% python3 -q
>>> import numpy as np
>>> np.set_printoptions(precision=1, suppress=True, linewidth=100, floatmode="fixed")
>>> def rnd(a):
...     return np.round(a, 1) + 0
... 
>>> A = np.load("out19.npy")
>>> A
array([[1, 1, 0, 2, 1, 0, 3, 3, 0, 0, 0, 3, 2, 1, 1, 2],
       [2, 1, 1, 0, 2, 1, 0, 3, 3, 0, 0, 0, 3, 2, 1, 1],
       [1, 2, 1, 1, 0, 2, 1, 0, 3, 3, 0, 0, 0, 3, 2, 1],
       [1, 1, 2, 1, 1, 0, 2, 1, 0, 3, 3, 0, 0, 0, 3, 2],
       [2, 1, 1, 2, 1, 1, 0, 2, 1, 0, 3, 3, 0, 0, 0, 3],
       [3, 2, 1, 1, 2, 1, 1, 0, 2, 1, 0, 3, 3, 0, 0, 0],
       [0, 3, 2, 1, 1, 2, 1, 1, 0, 2, 1, 0, 3, 3, 0, 0],
       [0, 0, 3, 2, 1, 1, 2, 1, 1, 0, 2, 1, 0, 3, 3, 0],
       [0, 0, 0, 3, 2, 1, 1, 2, 1, 1, 0, 2, 1, 0, 3, 3],
       [3, 0, 0, 0, 3, 2, 1, 1, 2, 1, 1, 0, 2, 1, 0, 3],
       [3, 3, 0, 0, 0, 3, 2, 1, 1, 2, 1, 1, 0, 2, 1, 0],
       [0, 3, 3, 0, 0, 0, 3, 2, 1, 1, 2, 1, 1, 0, 2, 1],
       [1, 0, 3, 3, 0, 0, 0, 3, 2, 1, 1, 2, 1, 1, 0, 2],
       [2, 1, 0, 3, 3, 0, 0, 0, 3, 2, 1, 1, 2, 1, 1, 0],
       [0, 2, 1, 0, 3, 3, 0, 0, 0, 3, 2, 1, 1, 2, 1, 1],
       [1, 0, 2, 1, 0, 3, 3, 0, 0, 0, 3, 2, 1, 1, 2, 1]])
>>> rng = np.random.default_rng(28)
>>> idx = rng.permutation(16)
>>> other = A[:, idx] * rng.choice([-1, 1], 16)
>>> other
array([[ 1,  1, -2, -1,  3,  0,  2,  3,  0, -1, -3,  2,  0,  0,  1,  0],
       [ 1,  2, -1, -2,  0,  1,  0,  0,  0, -1, -3,  3,  0, -1,  2, -3],
       [ 2,  3, -1,  0,  1,  2,  1,  0, -3, -2,  0,  0,  0, -1,  1, -3],
       [ 3,  0, -2, -1,  2,  0,  1,  0, -3, -1, -1,  0,  3, -2,  1,  0],
       [ 0,  0, -3, -1,  0,  1,  2,  3,  0, -1, -2,  0,  3, -1,  2, -1],
       [ 0,  0,  0, -2,  1,  1,  1,  3, -1, -2,  0,  3,  0, -1,  3, -2],
       [ 0,  3,  0, -1,  1,  2,  1,  0, -2, -3, -1,  3,  1, -2,  0,  0],
       [ 3,  3,  0, -1,  2,  1,  2,  1,  0,  0, -1,  0,  2, -3,  0, -1],
       [ 3,  0, -3, -2,  1,  1,  3,  2, -1,  0, -2,  1,  0,  0,  0, -1],
       [ 0,  1, -3, -3,  1,  2,  0,  0, -1,  0, -1,  2,  1,  0,  3, -2],
       [ 1,  2,  0,  0,  2,  3,  0,  1, -2, -3, -1,  0,  1,  0,  3, -1],
       [ 2,  0, -1,  0,  3,  0,  0,  1, -1, -3, -2,  1,  2, -3,  0, -1],
       [ 0,  1, -2,  0,  0,  0,  3,  2, -1,  0, -3,  1,  1, -3,  1, -2],
       [ 1,  1,  0, -3,  0,  0,  3,  1, -2, -1,  0,  2,  1,  0,  2, -3],
       [ 1,  2, -1, -3,  0,  3,  0,  1, -3, -2,  0,  1,  2, -1,  0,  0],
       [ 2,  1, -1,  0,  3,  3,  1,  2,  0,  0,  0,  1,  3, -2,  1,  0]])
>>> left, _, Vh = np.linalg.svd(A.T @ other)
>>> idx
array([14, 13, 15,  4,  6,  5,  3, 11,  9,  1,  7, 12, 10,  2,  0,  8])
>>> u, v = other[7], other[14]
>>> u @ u
np.int64(44)
>>> pr = (u @ v) / (u @ u) * u
>>> rnd(np.linalg.norm(u + v) ** 2 + np.linalg.norm(u - v) ** 2)
np.float64(176.0)
>>> Q, _ = np.linalg.qr(np.array([[0.6, 1.2, 0.7, 0.3, 1.3, -0.1, -0.8, -0.1],
...     [0.9, -0.9, 1.2, -0.5, -0.4, -0.4, 0.2, -0.1],
...     [-0.1, 0.5, -0.1, 1.0, -0.7, 0.0, -0.2, 0.8],
...     [-0.5, 1.0, 0.7, 1.1, -1.7, 0.2, -0.3, -1.2],
...     [1.5, -0.4, -0.3, 0.3, -0.2, -0.1, 0.0, -0.2],
...     [0.5, 2.5, -1.3, -0.6, 1.0, 0.4, -0.6, -0.2],
...     [-1.5, 0.5, 1.7, 0.2, -2.7, 2.0, 0.6, 0.2],
...     [-0.4, -1.7, 1.9, 1.0, -1.7, 1.3, 1.7, 0.0]]))
>>> E = 2 * Q
>>> rnd(E)
array([[-0.5,  0.7, -1.1, -0.1,  1.3,  0.1, -0.6,  0.0],
       [-0.7, -0.5, -1.0,  0.9, -0.5, -0.8,  0.6, -0.6],
       [ 0.1,  0.3,  0.0, -1.1, -0.2, -0.2,  0.0, -1.6],
       [ 0.4,  0.6, -0.6, -0.9, -0.5, -1.0,  0.4,  1.0],
       [-1.2, -0.2, -0.2, -0.6, -1.0,  0.6, -0.8,  0.4],
       [-0.4,  1.4,  0.0,  0.4, -0.5,  0.8,  1.0, -0.1],
       [ 1.2,  0.3, -0.8,  0.5, -0.8,  0.4, -0.8, -0.2],
       [ 0.3, -0.9, -0.8, -0.6,  0.2,  1.1,  0.9,  0.1]])
>>> rnd(np.linalg.norm(E, axis=0))
array([2.0, 2.0, 2.0, 2.0, 2.0, 2.0, 2.0, 2.0])
>>> rnd(E.T @ E)
array([[4.0, 0.0, 0.0, 0.0, 0.0, 0.0, 0.0, 0.0],
       [0.0, 4.0, 0.0, 0.0, 0.0, 0.0, 0.0, 0.0],
       [0.0, 0.0, 4.0, 0.0, 0.0, 0.0, 0.0, 0.0],
       [0.0, 0.0, 0.0, 4.0, 0.0, 0.0, 0.0, 0.0],
       [0.0, 0.0, 0.0, 0.0, 4.0, 0.0, 0.0, 0.0],
       [0.0, 0.0, 0.0, 0.0, 0.0, 4.0, 0.0, 0.0],
       [0.0, 0.0, 0.0, 0.0, 0.0, 0.0, 4.0, 0.0],
       [0.0, 0.0, 0.0, 0.0, 0.0, 0.0, 0.0, 4.0]])
>>> rnd(np.linalg.pinv(E))
array([[-0.1, -0.2,  0.0,  0.1, -0.3, -0.1,  0.3,  0.1],
       [ 0.2, -0.1,  0.1,  0.1, -0.1,  0.3,  0.1, -0.2],
       [-0.3, -0.2,  0.0, -0.2, -0.1,  0.0, -0.2, -0.2],
       [ 0.0,  0.2, -0.3, -0.2, -0.2,  0.1,  0.1, -0.1],
       [ 0.3, -0.1,  0.0, -0.1, -0.2, -0.1, -0.2,  0.1],
       [ 0.0, -0.2, -0.1, -0.2,  0.1,  0.2,  0.1,  0.3],
       [-0.1,  0.1,  0.0,  0.1, -0.2,  0.2, -0.2,  0.2],
       [ 0.0, -0.1, -0.4,  0.2,  0.1,  0.0, -0.1,  0.0]])
>>> t3 = np.stack([E, 5 * E, E[::-1]])
>>> rnd(np.linalg.norm(t3, axis=(1, 2)))
array([ 5.7, 28.3,  5.7])
>>> np.linalg.matrix_rank(t3.reshape(3, -1))
np.int64(2)
>>> t3.shape
(3, 8, 8)
>>> M = np.array([[-2.1, -1.3, -4.9, -1.6, -5.0],
...     [-1.3, -7.5, 0.7, -1.4, -0.2],
...     [-4.9, 0.7, -5.0, 3.7, 2.6],
...     [-1.6, -1.4, 3.7, 3.7, -1.8],
...     [-5.0, -0.2, 2.6, -1.8, -2.1]])
>>> [round(float(np.linalg.det(M[:i, :i])), 2) + 0 for i in range(1, 6)]
[-2.1, 14.06, 119.72, -137.96, -13563.47]
>>> rnd(np.linalg.eigvalsh(M).min())
np.float64(-9.0)
>>> ev, vecs = np.linalg.eigh(M)
>>> rnd(vecs.T @ M @ vecs)
array([[-9.0,  0.0,  0.0,  0.0,  0.0],
       [ 0.0, -8.9,  0.0,  0.0,  0.0],
       [ 0.0,  0.0, -6.0,  0.0,  0.0],
       [ 0.0,  0.0,  0.0,  4.0,  0.0],
       [ 0.0,  0.0,  0.0,  0.0,  7.0]])
>>> rnd(np.linalg.svd(M, compute_uv=False))
array([9.0, 8.9, 7.0, 6.0, 4.0])
>>> rnd(np.linalg.eigvalsh(M + -3 * np.eye(5)))
array([-12.0, -11.9,  -9.0,   1.0,   4.0])
>>> np.abs(vecs[:, -1]).round(6).argmax()
np.int64(3)
>>> idx = rng.permutation(5)
>>> idx
array([1, 2, 0, 3, 4])
>>> other = M[idx][:, idx]
>>> rnd(np.trace(other))
np.float64(-13.0)
>>> np.diag(other)
array([-7.5, -5.0, -2.1,  3.7, -2.1])
>>> np.allclose(M, M.T)
True
>>> rnd(np.linalg.det(M))
np.float64(-13563.5)
>>> np.allclose(M @ M.T, M.T @ M)
True
>>> rnd(np.linalg.matrix_power(M, 3))
array([[-251.6, -145.1, -355.7, -111.2, -258.1],
       [-145.1, -491.9,   94.0, -118.8, -140.0],
       [-355.7,   94.0, -440.4,  237.8,  115.0],
       [-111.2, -118.8,  237.8,   94.6,  -54.4],
       [-258.1, -140.0,  115.0,  -54.4, -171.4]])
>>> rnd(np.sort(np.abs(np.linalg.eigvals(M))))
array([4.0, 6.0, 7.0, 8.9, 9.0])
>>> data = np.loadtxt("w.csv", delimiter=",")
>>> data
array([[ 0.0,  0.0, -1.0,  0.0,  2.0,  0.0,  0.0,  0.0,  2.0, -1.0,  2.0,  0.0,  0.0,  0.0],
       [ 0.0,  0.0,  0.0,  0.0,  0.0, -2.0,  0.0,  0.0,  0.0,  0.0,  0.0,  0.0,  0.0,  0.0],
       [ 2.0,  0.0,  0.0,  0.0,  0.0, -1.0,  0.0,  1.0,  0.0,  0.0,  0.0, -1.0, -2.0,  0.0],
       [ 0.0,  0.0,  2.0,  0.0,  0.0,  0.0,  0.0,  0.0,  0.0, -1.0,  0.0,  0.0,  0.0,  0.0],
       [ 0.0,  0.0,  0.0,  0.0, -2.0,  0.0,  2.0,  0.0,  0.0,  0.0,  0.0,  0.0,  0.0,  0.0],
       [ 0.0,  0.0, -2.0, -1.0, -2.0, -1.0,  0.0,  0.0,  0.0,  0.0,  2.0,  0.0,  0.0,  0.0],
       [ 0.0,  0.0,  2.0,  0.0,  0.0,  0.0,  0.0,  2.0,  0.0,  0.0,  0.0,  0.0, -2.0, -2.0],
       [ 0.0,  0.0,  1.0, -1.0,  0.0,  0.0,  0.0,  1.0,  0.0, -2.0,  2.0,  0.0,  0.0,  2.0],
       [ 0.0,  0.0, -1.0,  0.0,  0.0, -1.0,  0.0,  0.0, -2.0,  0.0,  0.0,  0.0,  0.0,  0.0],
       [ 0.0, -1.0,  0.0,  0.0,  0.0,  0.0,  0.0,  0.0,  0.0, -1.0, -2.0,  0.0,  0.0,  0.0],
       [ 1.0,  0.0,  0.0,  0.0,  0.0,  0.0,  2.0,  0.0,  0.0,  0.0,  0.0, -2.0,  0.0,  0.0],
       [ 0.0,  0.0,  1.0,  0.0, -1.0, -1.0,  0.0,  0.0,  0.0,  0.0, -2.0, -1.0,  1.0,  0.0],
       [-2.0,  0.0,  1.0,  0.0,  0.0,  0.0,  0.0,  2.0,  0.0,  0.0, -2.0,  0.0, -1.0,  0.0],
       [ 1.0,  0.0,  1.0,  0.0,  0.0,  0.0,  0.0,  0.0,  0.0,  0.0,  0.0,  0.0,  0.0,  0.0]])
>>> G = data.T @ data
>>> (data @ data.T).shape
(14, 14)
>>> rnd(np.linalg.eigvalsh(G)[::-1])
array([34.9, 23.4, 19.3, 13.7, 12.6,  8.9,  7.1,  5.0,  3.5,  2.5,  1.5,  0.2,  0.1,  0.0])
>>> rnd(np.linalg.svd(data, compute_uv=False) ** 2)
array([34.9, 23.4, 19.3, 13.7, 12.6,  8.9,  7.1,  5.0,  3.5,  2.5,  1.5,  0.2,  0.1,  0.0])
>>> np.linalg.matrix_rank(G)
np.int64(14)
>>> other = np.linalg.inv(data)
>>> rnd(np.linalg.slogdet(data)[0])
np.float64(-1.0)
>>> idx = rng.permutation(14)
>>> other = data[:, idx] * rng.choice([-1, 1], 14)
>>> other
array([[-0.0,  0.0, -0.0, -0.0, -1.0,  0.0,  0.0, -2.0, -1.0,  0.0,  2.0,  0.0, -0.0,  2.0],
       [-0.0, -2.0, -0.0, -0.0,  0.0,  0.0,  0.0, -0.0,  0.0,  0.0,  0.0,  0.0, -0.0,  0.0],
       [-0.0, -1.0, -2.0, -0.0,  0.0,  1.0, -2.0, -0.0,  0.0,  0.0,  0.0,  0.0,  1.0,  0.0],
       [-0.0,  0.0, -0.0, -0.0, -1.0,  0.0,  0.0, -0.0,  2.0,  0.0,  0.0,  0.0, -0.0,  0.0],
       [-0.0,  0.0, -0.0, -0.0,  0.0,  0.0,  0.0, -0.0,  0.0,  0.0, -2.0,  2.0, -0.0,  0.0],
       [-0.0, -1.0, -0.0,  1.0,  0.0,  0.0,  0.0, -2.0, -2.0,  0.0, -2.0,  0.0, -0.0,  0.0],
       [-0.0,  0.0, -0.0, -0.0,  0.0,  2.0, -2.0, -0.0,  2.0, -2.0,  0.0,  0.0, -0.0,  0.0],
       [-0.0,  0.0, -0.0,  1.0, -2.0,  1.0,  0.0, -2.0,  1.0,  2.0,  0.0,  0.0, -0.0,  0.0],
       [-0.0, -1.0, -0.0, -0.0,  0.0,  0.0,  0.0, -0.0, -1.0,  0.0,  0.0,  0.0, -0.0, -2.0],
       [ 1.0,  0.0, -0.0, -0.0, -1.0,  0.0,  0.0,  2.0,  0.0,  0.0,  0.0,  0.0, -0.0,  0.0],
       [-0.0,  0.0, -1.0, -0.0,  0.0,  0.0,  0.0, -0.0,  0.0,  0.0,  0.0,  2.0,  2.0,  0.0],
       [-0.0, -1.0, -0.0, -0.0,  0.0,  0.0,  1.0,  2.0,  1.0,  0.0, -1.0,  0.0,  1.0,  0.0],
       [-0.0,  0.0,  2.0, -0.0,  0.0,  2.0, -1.0,  2.0,  1.0,  0.0,  0.0,  0.0, -0.0,  0.0],
       [-0.0,  0.0, -1.0, -0.0,  0.0,  0.0,  0.0, -0.0,  1.0,  0.0,  0.0,  0.0, -0.0,  0.0]])
>>> left, _, Vh = np.linalg.svd(data.T @ other)
>>> idx
array([ 1,  5,  0,  3,  9,  7, 12, 10,  2, 13,  4,  6, 11,  8])
>>> m1 = np.loadtxt("dump.csv", delimiter=",")
>>> m1
array([[  0.2,  -0.1,   0.8,  -0.2,  -0.2,   0.6,   0.3,   0.4,   0.3,  -0.3,  -0.9,  -0.2,  -0.5,
         -0.6,   6.0],
       [ -0.3,  -0.1,  -0.1,  -1.0,  -0.6,  -2.0,   0.0,  -0.3,  -1.1,   1.4,   0.0,  -0.1,   0.0,
          2.6,   4.0],
       [  0.1,  -0.7,   1.1,   0.6,  -1.4,   1.1,   1.7,  -1.6,  -0.1,   1.1,   0.5,  -0.2,  -1.5,
         -1.0,   6.0],
       [  0.7,  -0.6,  -0.6,   0.9,  -0.6,  -2.0,  -2.2,   0.4,   0.8,   0.3,   0.5,   0.4,   0.2,
          0.1,  20.0],
       [  1.2,  -0.5,  -1.3,  -0.7,  -1.5,   0.2,   0.8,  -0.6,  -0.4,   0.5,  -0.1,   1.9,   1.6,
          0.0, -14.0],
       [  0.6,  -0.3,   0.5,  -0.5,   0.0,   1.0,  -0.9,  -0.7,   1.2,  -0.8,   0.5,  -0.3,   1.2,
          0.1,  14.0],
       [ -0.2,   0.2,   0.2,   1.1,  -1.4,  -0.6,  -0.4,  -0.8,   3.2,   3.7,   0.0,  -0.3,   0.3,
          0.2,   2.0],
       [ -0.1,  -0.2,  -1.5,   0.3,  -1.0,   0.0,   0.8,   0.5,  -0.4,   0.1,   1.0,  -0.2,  -0.7,
          0.5,   0.0],
       [ -0.2,  -0.5,   1.3,   0.7,  -0.1,   0.3,   0.2,  -1.9,   0.3,   0.6,  -1.7,  -2.2,  -0.6,
          1.0,  14.0],
       [ -0.5,   1.5,   0.3,   1.3,   0.8,   0.7,  -1.2,  -0.2,   1.1,   0.5,   1.8,  -1.3,  -1.4,
          0.6,  42.0],
       [  1.4,   0.6,  -0.3,  -0.4,  -1.2,   1.8,  -1.3,   0.9,  -0.1,   1.7,   0.8,   0.4,   0.1,
          0.6,  14.0],
       [  0.3,   1.2,   1.8,   1.2,   0.1,  -0.5,   1.0,   1.3,   0.7,  -0.2,  -0.1,  -0.5,   0.0,
          0.3, -10.0],
       [ -0.4,   0.3,  -1.2,  -1.0,   1.2,   0.8,   1.3,   1.8,  -1.2,   0.3,   0.3,  -0.2,   0.3,
         -1.5, -18.0],
       [  0.1,  -0.2,  -0.2,   1.1,   0.6,   0.8,  -1.1,   0.8,   1.3,  -0.1,  -1.6,   1.7,   1.4,
          1.3, -24.0],
       [ -0.7,   1.0,   0.1,   1.4,  -0.6,   0.4,   0.4,  -1.3,  -0.8,   0.5,   2.4,   1.9,   0.5,
         -1.2, -12.0],
       [  1.3,   1.8,  -0.4,  -0.4,  -0.9,  -0.5,   1.3,   1.4,   0.3,  -1.3,   0.0,  -0.4,   0.9,
         -0.4,  10.0]])
>>> # column 14 dominates
>>> x0 = np.array([0, 1, -3, 3, 3, -2, -1, -2, -3, 3, -2, -3, 0, -1, -2])
>>> rnd((m1 * x0).sum(axis=1))
array([-16.8,  -2.8, -14.9, -36.3,  22.0, -37.2,   0.1,   0.0, -17.7, -79.0, -33.4,  15.8,  40.0,
        44.0,  23.1, -27.2])
>>> rnd(m1 @ np.ones(15))
array([  5.6,   2.4,   5.7,  18.3, -12.9,  15.6,   7.2,  -0.9,  11.2,  46.0,  19.0,  -3.4, -17.2,
       -18.1,  -8.0,  12.7])
>>> np.linalg.norm(m1 @ x0) <= np.linalg.norm(m1, 2) * np.linalg.norm(x0) + 1e-9
np.True_
>>> m1 @ np.eye(15)[12]
array([-0.5,  0.0, -1.5,  0.2,  1.6,  1.2,  0.3, -0.7, -0.6, -1.4,  0.1,  0.0,  0.3,  1.4,  0.5,
        0.9])
>>> rnd(np.einsum("ij,j->i", m1, x0))
array([-16.8,  -2.8, -14.9, -36.3,  22.0, -37.2,   0.1,   0.0, -17.7, -79.0, -33.4,  15.8,  40.0,
        44.0,  23.1, -27.2])
>>> rnd(m1 @ x0)
array([-16.8,  -2.8, -14.9, -36.3,  22.0, -37.2,   0.1,   0.0, -17.7, -79.0, -33.4,  15.8,  40.0,
        44.0,  23.1, -27.2])
>>> np.sign((m1 @ x0).round(6))
array([-1.0, -1.0, -1.0, -1.0,  1.0, -1.0,  1.0,  0.0, -1.0, -1.0, -1.0,  1.0,  1.0,  1.0,  1.0,
       -1.0])
